% python3 -q
>>> import numpy as np
>>> np.set_printoptions(precision=2, suppress=True, linewidth=200)
>>> def rnd(a):
...     return np.round(a, 2) + 0
... 
>>> A = np.load("block13.npy")
>>> A
array([[3., 1., 1., 1.],
       [1., 3., 1., 1.],
       [1., 1., 3., 1.],
       [1., 1., 1., 3.]])
>>> # symmetric, so the eigenvalues are real
>>> proj = np.triu(np.array([[2, 2, -2, 0], [4, -2, 2, 0], [-4, 0, 2, 5], [3, 1, 4, 4]]), 1) + np.eye(4)
>>> out = proj @ A @ np.linalg.inv(proj)
>>> rnd(np.linalg.det(out))
np.float64(48.0)
>>> rnd(np.poly(out))
array([  1., -12.,  48., -80.,  48.])
>>> rnd(np.linalg.norm(A) ** 2 / np.linalg.norm(A, 2) ** 2)
np.float64(1.33)
>>> rnd(np.linalg.norm(A[3], 1)), rnd(np.linalg.norm(A[3], np.inf))
(np.float64(6.0), np.float64(3.0))
>>> A[3] @ A[0]
np.float64(8.0)
>>> np.sort(np.abs(np.fft.fft(A[0]))), rnd(np.sort(np.linalg.svd(A, compute_uv=False)))
(array([2., 2., 2., 6.]), array([2., 2., 2., 6.]))
>>> np.fft.fft(A[0])
array([6.+0.j, 2.+0.j, 2.+0.j, 2.+0.j])
>>> np.allclose(A @ A.T, A.T @ A)
True
>>> U, sig, vt = np.linalg.svd(A, full_matrices=False)
>>> rnd(sig / sig[0])
array([1.  , 0.33, 0.33, 0.33])
>>> rnd(U.T @ U)
array([[1., 0., 0., 0.],
       [0., 1., 0., 0.],
       [0., 0., 1., 0.],
       [0., 0., 0., 1.]])
>>> rnd(np.cumsum(sig ** 2) / np.sum(sig ** 2))
array([0.75, 0.83, 0.92, 1.  ])
>>> U.shape, sig.shape, vt.shape
((4, 4), (4,), (4, 4))
>>> (sig > 1e-8).sum()
np.int64(4)
>>> vals, vecs = np.linalg.eigh(A)
>>> vec = np.array([3, 0, 3, 1])
>>> rnd(np.linalg.eigvalsh(A[1:, 1:]))
array([2., 2., 5.])
>>> rnd(vecs * np.abs(vals) @ vecs.T)
array([[3., 1., 1., 1.],
       [1., 3., 1., 1.],
       [1., 1., 3., 1.],
       [1., 1., 1., 3.]])
>>> np.abs(A).sum(axis=1).max(), rnd(np.abs(vals).max())
(np.float64(6.0), np.float64(6.0))
>>> rnd(vecs * np.sqrt(vals) @ vecs.T)
array([[1.67, 0.26, 0.26, 0.26],
       [0.26, 1.67, 0.26, 0.26],
       [0.26, 0.26, 1.67, 0.26],
       [0.26, 0.26, 0.26, 1.67]])
>>> rnd(vec @ A @ vec / (vec @ vec)), rnd(vals[0]), rnd(vals[-1])
(np.float64(4.58), np.float64(2.0), np.float64(6.0))
>>> K = np.diag(10 * np.array([1, -3, -2])) + np.array([[1, -2, -3], [-2, -1, 1], [1, 2, -3]])
>>> K
array([[ 11,  -2,  -3],
       [ -2, -31,   1],
       [  1,   2, -23]])
>>> vec = np.array([4, 3, 1])
>>> y = K @ vec
>>> y
array([  35, -100,  -13])
>>> rnd(np.linalg.solve(K, -3 * y))
array([-12.,  -9.,  -3.])
>>> rnd(np.linalg.solve(K, y))
array([4., 3., 1.])
>>> rnd(np.linalg.solve(K.T, K[1]))
array([0., 1., 0.])
>>> vals, vecs = np.linalg.eig(K)
>>> rnd(np.sort(np.linalg.eigvals(K.T)))
array([-31.3 , -22.71,  11.01])
>>> rnd(np.sort(np.linalg.eigvals(np.linalg.inv(K))))
array([-0.04, -0.03,  0.09])
>>> u = np.array([2, 4])
>>> np.correlate(K[0], K[1], "full")
array([  11, -343,   37,   97,    6])
>>> vec = np.array([3, 0, 2])
>>> y = K @ vec
>>> c, lr = np.zeros(3), 1 / np.linalg.norm(K, 2) ** 2
>>> for i in range(12):
...     c -= lr * K.T @ (K @ c - y)
...     if i % 2 == 0: print(i, round(np.linalg.norm(K @ c - y), 2))
... 
0 35.07
2 24.16
4 18.58
6 14.42
8 11.19
10 8.69
>>> rnd(c)
array([2.3 , 0.03, 1.91])
>>> rnd(np.linalg.cond(K))
np.float64(2.9)
>>> out = K / np.sqrt((K ** 2).mean(axis=1, keepdims=True))
>>> rnd(out[2])
array([ 0.07,  0.15, -1.72])
>>> rnd(K - K.mean(axis=1, keepdims=True))
array([[  9.  ,  -4.  ,  -5.  ],
       [  8.67, -20.33,  11.67],
       [  7.67,   8.67, -16.33]])
>>> out = np.array([[-1, 2, 2], [-3, 1, -3], [0, 2, -1]])
>>> W2 = np.array([[0]])
>>> X = np.block([[out, np.zeros((3, 1))], [np.zeros((1, 3)), W2]])
>>> X
array([[-1.,  2.,  2.,  0.],
       [-3.,  1., -3.,  0.],
       [ 0.,  2., -1.,  0.],
       [ 0.,  0.,  0.,  0.]])
>>> # looks like rank 3
>>> T = np.stack([X, -2 * X, X[::-1]])
>>> np.linalg.matrix_rank(T.reshape(3, -1))
np.int64(2)
>>> rnd(np.linalg.norm(T, axis=(1, 2)))
array([ 5.74, 11.49,  5.74])
>>> np.einsum("bij,cij->bc", T, T)
array([[ 33., -66.,  10.],
       [-66., 132., -20.],
       [ 10., -20.,  33.]])
>>> rnd(np.linalg.det(X))
np.float64(0.0)
>>> X @ X
array([[ -5.,   4., -10.,   0.],
       [  0., -11.,  -6.,   0.],
       [ -6.,   0.,  -5.,   0.],
       [  0.,   0.,   0.,   0.]])
>>> (X != 0).astype(int)
array([[1, 1, 1, 0],
       [1, 1, 1, 0],
       [0, 1, 1, 0],
       [0, 0, 0, 0]])
>>> data = np.load("m.npy")
>>> data
array([[ 27,  -9,  27,   9,  -9, -12],
       [ -7,  25, -24,  -8,  25,   5],
       [-40,  -8, -24,  -8,  -8,  16],
       [-25, -17,  -6,  -2, -17,   9]])
>>> # columns 1 and 4 are equal
>>> U, sig, vt = np.linalg.svd(data)
>>> vecs = vt[:(sig > 1e-8).sum()]
>>> rng = np.random.default_rng(95118)
>>> vec = data[3] + 5 * data[1] + rng.integers(2) * np.eye(6)[5]
>>> vec
array([ -60.,  108., -126.,  -42.,  108.,   34.])
>>> rnd(vecs.T @ vecs)
array([[ 0.61,  0.15,  0.34,  0.11,  0.15, -0.24],
       [ 0.15,  0.42, -0.2 , -0.07,  0.42, -0.03],
       [ 0.34, -0.2 ,  0.41,  0.14, -0.2 , -0.16],
       [ 0.11, -0.07,  0.14,  0.05, -0.07, -0.05],
       [ 0.15,  0.42, -0.2 , -0.07,  0.42, -0.03],
       [-0.24, -0.03, -0.16, -0.05, -0.03,  0.1 ]])
>>> np.allclose(vecs.T @ vecs @ vec, vec)
True
>>> np.linalg.matrix_rank(np.vstack([data, vec]))
np.int64(2)
>>> rnd(np.linalg.norm(data, axis=0))
array([54.8 , 32.54, 43.78, 14.59, 32.54, 22.49])
>>> rnd(np.linalg.norm(data, "nuc"))
np.float64(122.58)
>>> data[0] @ data[2]
np.int64(-1848)
>>> rnd(np.linalg.norm(data) ** 2 / np.linalg.norm(data, 2) ** 2)
np.float64(1.48)
>>> rnd(np.linalg.norm(data, 1)), rnd(np.linalg.norm(data, np.inf))
(np.float64(99.0), np.float64(104.0))
>>> rnd(np.linalg.norm(data, 2))
np.float64(72.33)
>>> rnd(np.linalg.norm(data[0] - data[2]))
np.float64(90.36)
>>> np.linalg.lstsq(data[:-1].T, data[-1])[2]
np.int32(2)
>>> np.unique(data.round(6), axis=0).shape
(4, 6)
>>> np.abs(np.diag(np.linalg.qr(data)[1])) > 1e-9
array([ True,  True, False, False])
>>> rnd(data @ np.linalg.pinv(data) @ data)
array([[ 27.,  -9.,  27.,   9.,  -9., -12.],
       [ -7.,  25., -24.,  -8.,  25.,   5.],
       [-40.,  -8., -24.,  -8.,  -8.,  16.],
       [-25., -17.,  -6.,  -2., -17.,   9.]])
>>> np.allclose(data[:-1].T @ np.linalg.lstsq(data[:-1].T, data[-1])[0], data[-1])
True
